$ python -q
>>> import numpy as np
>>> np.set_printoptions(precision=2, suppress=True, linewidth=160)
>>> F = np.load("block14.npy")
>>> print(F)
[[ 0  0  0  0]
 [-1 10  1  6]
 [-4  5 -3  5]
 [-4  5 -3  5]
 [-1  5  3 -5]
 [ 0  0  0  0]
 [ 0  0  0  0]
 [-3  8  2  1]
 [ 2 10  7 -4]
 [ 0  0  0  0]
 [ 1  3  5 -4]
 [ 3  5  4  1]
 [ 1  3  5 -4]
 [ 3  5  4  1]]
>>> # rows 2 and 3 are equal
>>> gram = np.cov(F, rowvar=False)
>>> print(np.corrcoef(F.T))
[[ 1.   -0.1   0.76 -0.52]
 [-0.1   1.    0.33  0.19]
 [ 0.76  0.33  1.   -0.73]
 [-0.52  0.19 -0.73  1.  ]]
>>> print(np.median(F, axis=0))
[0.  5.  1.5 0. ]
>>> J = np.array([[-1.56, -1.2, 1.96, 1.86, -1.24, 1.0],
...     [-0.12, 0.36, -0.41, -0.26, 0.68, -0.38],
...     [0.36, -0.87, -1.47, -0.13, -1.68, 1.47],
...     [0.12, 1.11, -2.29, -1.31, 1.84, -0.91],
...     [-0.18, -1.14, 2.22, 1.33, -1.86, 0.96]])
>>> print(J)
[[-1.56 -1.2   1.96  1.86 -1.24  1.  ]
 [-0.12  0.36 -0.41 -0.26  0.68 -0.38]
 [ 0.36 -0.87 -1.47 -0.13 -1.68  1.47]
 [ 0.12  1.11 -2.29 -1.31  1.84 -0.91]
 [-0.18 -1.14  2.22  1.33 -1.86  0.96]]
>>> # looks like rank 3
>>> left, sigma, Vt = np.linalg.svd(J)
>>> evecs = Vt[:(sigma > 1e-8).sum()]
>>> rng = np.random.default_rng(383)
>>> x = J[3] + -3 * J[1] + rng.integers(2) * np.eye(6)[3]
>>> print(x)
[ 0.48  0.03 -1.06 -0.53 -0.2   0.23]
>>> print(evecs.T @ evecs)
[[ 0.75  0.1   0.08 -0.34 -0.23 -0.09]
 [ 0.1   0.18 -0.01 -0.14  0.26 -0.23]
 [ 0.08 -0.01  0.89  0.24 -0.06 -0.18]
 [-0.34 -0.14  0.24  0.28 -0.06  0.1 ]
 [-0.23  0.26 -0.06 -0.06  0.57 -0.34]
 [-0.09 -0.23 -0.18  0.1  -0.34  0.33]]
>>> print(np.round(np.linalg.norm(x - evecs.T @ evecs @ x), 2))
0.0
>>> x = np.array([-2, -3, 1, -5])
>>> rhs = F @ x
>>> print(np.round(np.linalg.pinv(F) @ F, 2) + 0)
[[1. 0. 0. 0.]
 [0. 1. 0. 0.]
 [0. 0. 1. 0.]
 [0. 0. 0. 1.]]
>>> print(rhs)
[  0 -57 -35 -35  15   0   0 -21  -7   0  14 -22  14 -22]
>>> print(np.linalg.solve(F.T @ F, F.T @ rhs))
[-2. -3.  1. -5.]
>>> rhs = rhs + 0.1 * rng.normal(size=14)
>>> print(rhs)
[ -0.06 -56.89 -34.96 -35.15  15.06  -0.12  -0.13 -20.99  -6.94  -0.04  14.12 -21.88  13.88 -22.18]
>>> b, *_ = np.linalg.lstsq(F, rhs)
>>> print(b.round())
[-2. -3.  1. -5.]
>>> print(b)
[-1.98 -2.99  0.98 -5.01]
>>> print([round(float(np.linalg.norm(np.linalg.solve(F.T @ F + lam * np.eye(4), F.T @ rhs))), 2) for lam in (0, 1, 10, 100)])
[6.24, 6.14, 5.62, 3.78]
>>> f = np.array([-2, -2, 1])
>>> print(np.convolve(J[4], f))
[ 0.36  2.64 -2.34 -8.24  3.28  3.13 -3.78  0.96]
>>> print(np.cross(J[4, :3], J[3, :3]))
[ 0.15 -0.15 -0.06]
>>> mat = np.load("dump.npy")
>>> print(mat)
[[ 2  3  2 -1]
 [-1  2  3  2]
 [ 2 -1  2  3]
 [ 3  2 -1  2]]
>>> Q, evecs = np.linalg.qr(mat[:, :2])[0], np.linalg.qr(mat[:, 2:])[0]
>>> sigma = np.linalg.svd(Q.T @ evecs, compute_uv=False)
>>> print(np.degrees(np.arccos(sigma.clip(0, 1))))
[53.13 67.38]
>>> f = np.array([-1, 2])
>>> print(np.convolve(mat[3], f))
[-3  4  5 -4  4]
>>> print(np.cross(mat[3, :3], mat[0, :3]))
[ 7 -8  5]
>>> K = np.array([[-8, -8, 9, 2],
...     [-9, 9, 6, -9],
...     [-8, 2, -5, 6],
...     [-8, 2, 9, 2],
...     [5, 6, 0, -1],
...     [-1, -9, -9, -4],
...     [8, -9, 8, -4],
...     [-2, 2, -6, -9]])
>>> K[:, 0] = 5 * K[:, 3]
>>> print(K)
[[ 10  -8   9   2]
 [-45   9   6  -9]
 [ 30   2  -5   6]
 [ 10   2   9   2]
 [ -5   6   0  -1]
 [-20  -9  -9  -4]
 [-20  -9   8  -4]
 [-45   2  -6  -9]]
>>> left, sigma, Vt = np.linalg.svd(K, full_matrices=False)
>>> print(np.abs(left[:, 0]).round(6).argmax())
1
>>> print(np.round(left.T @ K @ Vt.T, 2) + 0)
[[78.86  0.    0.    0.  ]
 [ 0.   20.15  0.    0.  ]
 [ 0.    0.   18.65  0.  ]
 [ 0.    0.    0.    0.  ]]
>>> print((sigma > 1e-8).sum())
3
>>> print(round(np.sqrt((sigma ** 2).sum()), 2), round(np.linalg.norm(K), 2))
83.5 83.5
>>> print(np.round(left.T @ left, 2) + 0)
[[1. 0. 0. 0.]
 [0. 1. 0. 0.]
 [0. 0. 1. 0.]
 [0. 0. 0. 1.]]
>>> print(left.shape, sigma.shape, Vt.shape)
(8, 4) (4,) (4, 4)
>>> B = np.array([[-3, 0, 2], [-3, -3, 3], [3, 2, -3]])
>>> X = np.triu(B, 1)
>>> print(X)
[[0 0 2]
 [0 0 3]
 [0 0 0]]
>>> # column 1 repeats column 0
>>> B = X + rng.integers(-2, 3, (3, 1)) @ rng.integers(-2, 3, (1, 3))
>>> print(B)
[[-4 -2  6]
 [-2 -1  5]
 [ 4  2 -4]]
>>> print(B - X)
[[-4 -2  4]
 [-2 -1  2]
 [ 4  2 -4]]
>>> print(np.round(np.linalg.svd(B - X, compute_uv=False), 2) + 0)
[9. 0. 0.]
